$ ipython --no-banner

In [1]: import numpy as np

In [2]: from numpy import linalg as LA

In [3]: np.set_printoptions(suppress=True, linewidth=140)

In [4]: K = np.load("a.npy")

In [5]: K
Out[5]: 
array([[-0.21, -3.03, -1.57],
       [ 0.11,  1.52,  0.71],
       [ 0.1 ,  1.4 ,  0.76],
       [-0.03,  0.05,  0.05],
       [ 0.19,  3.06,  1.48],
       [-0.22, -3.02, -1.62],
       [-0.26, -3.01, -1.62],
       [ 0.05,  1.4 ,  0.85],
       [ 0.1 , -0.04, -0.03],
       [ 0.25,  3.  ,  1.44],
       [-0.19, -1.52, -0.79],
       [-0.19, -3.02, -1.59],
       [-0.19, -3.01, -1.64],
       [ 0.07,  1.54,  0.85],
       [-0.32, -3.  , -1.57],
       [ 0.18,  3.08,  1.59],
       [ 0.08,  1.44,  0.85],
       [ 0.14, -0.01, -0.02],
       [ 0.26,  2.95,  1.59],
       [-0.19, -2.97, -1.71],
       [ 0.03,  1.51,  0.7 ],
       [-0.07, -1.48, -0.81],
       [ 0.18,  1.49,  0.79],
       [-0.31, -2.93, -1.61],
       [-0.24, -2.99, -1.65],
       [-0.01,  0.05, -0.03],
       [ 0.05,  0.05,  0.07]])

In [6]: u = np.array([5, 5, 1])

In [7]: np.round(np.correlate(K[6], K[3], "full"), 2)
Out[7]: array([-0.01, -0.16, -0.22,  0.01,  0.05])

In [8]: np.round(np.cross(K[6, :3], K[3, :3]), 2)
Out[8]: array([-0.07,  0.06, -0.1 ])

In [9]: G = np.cov(K, rowvar=False)

In [10]: G.round(2)
Out[10]: 
array([[0.03, 0.39, 0.21],
       [0.39, 5.19, 2.75],
       [0.21, 2.75, 1.46]])

In [11]: G.shape
Out[11]: (3, 3)

In [12]: np.round(LA.eigvalsh(G)[::-1], 2) + 0
Out[12]: array([6.68, 0.  , 0.  ])

In [13]: Ac = K - K.mean(axis=0)

In [14]: vecs = LA.svd(Ac)[2][:1]

In [15]: other = Ac - Ac @ vecs.T @ vecs

In [16]: np.round(np.diag(vecs.T @ vecs), 2) + 0
Out[16]: array([0.  , 0.78, 0.22])

In [17]: LA.norm(other, axis=1).round(6).argmax()
Out[17]: np.int64(17)

In [18]: np.round(other.std(axis=0), 2)
Out[18]: array([0.06, 0.03, 0.05])

In [19]: E = np.load("case4.npy")

In [20]: E
Out[20]: 
array([[-3., -4.,  2.],
       [-2., -2.,  0.],
       [ 0.,  0., -1.]])

In [21]: rng = np.random.default_rng(509)

In [22]: z = rng.permutation(3)

In [23]: z
Out[23]: array([2, 1, 0])

In [24]: other = E[z][:, z]

In [25]: np.diag(other)
Out[25]: array([-1., -2., -3.])

In [26]: np.round(np.sort(np.abs(LA.eigvals(other))), 2)
Out[26]: array([0.37, 1.  , 5.37])

In [27]: other
Out[27]: 
array([[-1.,  0.,  0.],
       [ 0., -2., -2.],
       [ 2., -4., -3.]])

In [28]: np.allclose(other, E)
Out[28]: False
